>>> import numpy as np
>>> import numpy.linalg as la
>>> np.set_printoptions(precision=3, suppress=True, linewidth=120)
>>> F = np.load("layer14.npy")
>>> print(F)
[[ 0.  0.  0. -2.]
 [ 0.  0.  0. -1.]
 [ 0.  0.  0. -2.]
 [-2. -1. -2.  0.]]
>>> print(round(float(la.norm(F, 2) / la.norm(F)), 3))
0.707
>>> print([round(float(x), 3) for x in la.svd(F, compute_uv=False)[:3]])
[3.0, 3.0, 0.0]
>>> print(F @ la.pinv(F) @ F)
[[ 0.  0.  0. -2.]
 [ 0.  0.  0. -1.]
 [ 0.  0.  0. -2.]
 [-2. -1. -2.  0.]]
>>> proj = np.triu(np.array([[2, 3, -3, -3], [-1, 1, -2, 0], [1, -1, -1, 3], [2, 2, 3, 1]]), 1) + np.eye(4)
>>> out = proj @ F @ la.inv(proj)
>>> print(proj @ F - F @ proj)
[[ 6.  3.  6.  3.]
 [ 0.  0.  0.  4.]
 [-6. -3. -6.  0.]
 [ 0.  6. -8.  0.]]
>>> print(la.matrix_rank(out))
2
>>> print(np.trace(out), np.trace(F))
0.0 0.0
>>> print(round(float(la.det(out)), 3))
0.0
>>> M = np.load("dump.npy")
>>> print(M)
[[ -6.   4.  -5.   3.]
 [-10.   7.  -8.   4.]
 [ -8.   6.  -6.   2.]
 [ -8.   6.  -7.   3.]]
>>> print(round(float(np.trace(la.pinv(M) @ M)), 3))
3.0
>>> print(M @ la.pinv(M) @ M)
[[ -6.   4.  -5.   3.]
 [-10.   7.  -8.   4.]
 [ -8.   6.  -6.   2.]
 [ -8.   6.  -7.   3.]]
>>> print(np.unique(M.round(6), axis=0).shape)
(4, 4)
>>> print(np.abs(np.diag(la.qr(M)[1])) > 1e-9)
[ True  True  True False]
>>> gram = M.T @ M
>>> print(np.trace(gram), (M ** 2).sum())
613.0 613.0
>>> print(np.diag(gram))
[264. 137. 174.  38.]
>>> print(np.allclose(gram, gram.T))
True
>>> print(np.round(la.eigvalsh(gram)[::-1], 3) + 0)
[610.912   1.867   0.221   0.   ]
>>> print(gram)
[[ 264. -190.  214.  -98.]
 [-190.  137. -154.   70.]
 [ 214. -154.  174.  -80.]
 [ -98.   70.  -80.   38.]]
>>> U, sig, VT = la.svd(gram)
>>> print(np.argmax(sig[:-1] / (sig[1:] + 1e-6)) + 1)
3
>>> out = U[:, :3] @ np.diag(sig[:3]) @ VT[:3]
>>> print(np.round(la.norm(gram - out) / la.norm(gram), 3))
0.0
>>> print(round(np.abs(gram - out).max(), 3))
0.0
>>> out = M / la.norm(M, axis=1, keepdims=True)
>>> gram = out @ out.T
>>> print(la.norm(out, axis=1))
[1. 1. 1. 1.]
>>> print(np.argwhere(np.triu(np.abs(gram) > 0.95, 1)))
[[0 1]
 [0 2]
 [0 3]
 [1 2]
 [1 3]
 [2 3]]
>>> print((np.abs(gram) > 0.9).astype(int))
[[1 1 1 1]
 [1 1 1 1]
 [1 1 1 1]
 [1 1 1 1]]
>>> print((gram - 2 * np.eye(4)).round(6).argmax(axis=1))
[1 3 3 1]
>>> out = np.array([[0.8],
...     [0.0],
...     [-0.5],
...     [0.3],
...     [-1.5],
...     [1.5],
...     [-1.1],
...     [0.4],
...     [-0.2],
...     [-0.6],
...     [0.5],
...     [-2.4],
...     [-1.0]])
>>> cent = np.array([[0.3, -1.4, 0.9, -1.4, -1.1]])
>>> X = out @ cent
>>> print(X)
[[ 0.24 -1.12  0.72 -1.12 -0.88]
 [ 0.    0.    0.    0.    0.  ]
 [-0.15  0.7  -0.45  0.7   0.55]
 [ 0.09 -0.42  0.27 -0.42 -0.33]
 [-0.45  2.1  -1.35  2.1   1.65]
 [ 0.45 -2.1   1.35 -2.1  -1.65]
 [-0.33  1.54 -0.99  1.54  1.21]
 [ 0.12 -0.56  0.36 -0.56 -0.44]
 [-0.06  0.28 -0.18  0.28  0.22]
 [-0.18  0.84 -0.54  0.84  0.66]
 [ 0.15 -0.7   0.45 -0.7  -0.55]
 [-0.72  3.36 -2.16  3.36  2.64]
 [-0.3   1.4  -0.9   1.4   1.1 ]]
>>> U, sig = la.svd(X)
Traceback (most recent call last):
  File "<python-input-41>", line 1, in <module>
    U, sig = la.svd(X)
    ^^^^^^
ValueError: too many values to unpack (expected 2)
>>> U, sig, VT = la.svd(X, full_matrices=False)
>>> print(np.cumsum(sig ** 2) / np.sum(sig ** 2))
[1. 1. 1. 1. 1.]
>>> print(np.round(U.T @ X @ VT.T, 3) + 0)
[[9.273 0.    0.    0.    0.   ]
 [0.    0.    0.    0.    0.   ]
 [0.    0.    0.    0.    0.   ]
 [0.    0.    0.    0.    0.   ]
 [0.    0.    0.    0.    0.   ]]
>>> print(np.round(np.sqrt((sig ** 2).sum()), 3), round(la.norm(X), 3))
9.273 9.273
>>> print(np.allclose(U * sig @ VT, X))
True
>>> print(np.round(VT @ VT.T, 3) + 0)
[[1. 0. 0. 0. 0.]
 [0. 1. 0. 0. 0.]
 [0. 0. 1. 0. 0.]
 [0. 0. 0. 1. 0.]
 [0. 0. 0. 0. 1.]]
>>> print(np.abs(VT[0]))
[0.122 0.57  0.367 0.57  0.448]
>>> print(sig.round(3) + 0)
[9.273 0.    0.    0.    0.   ]
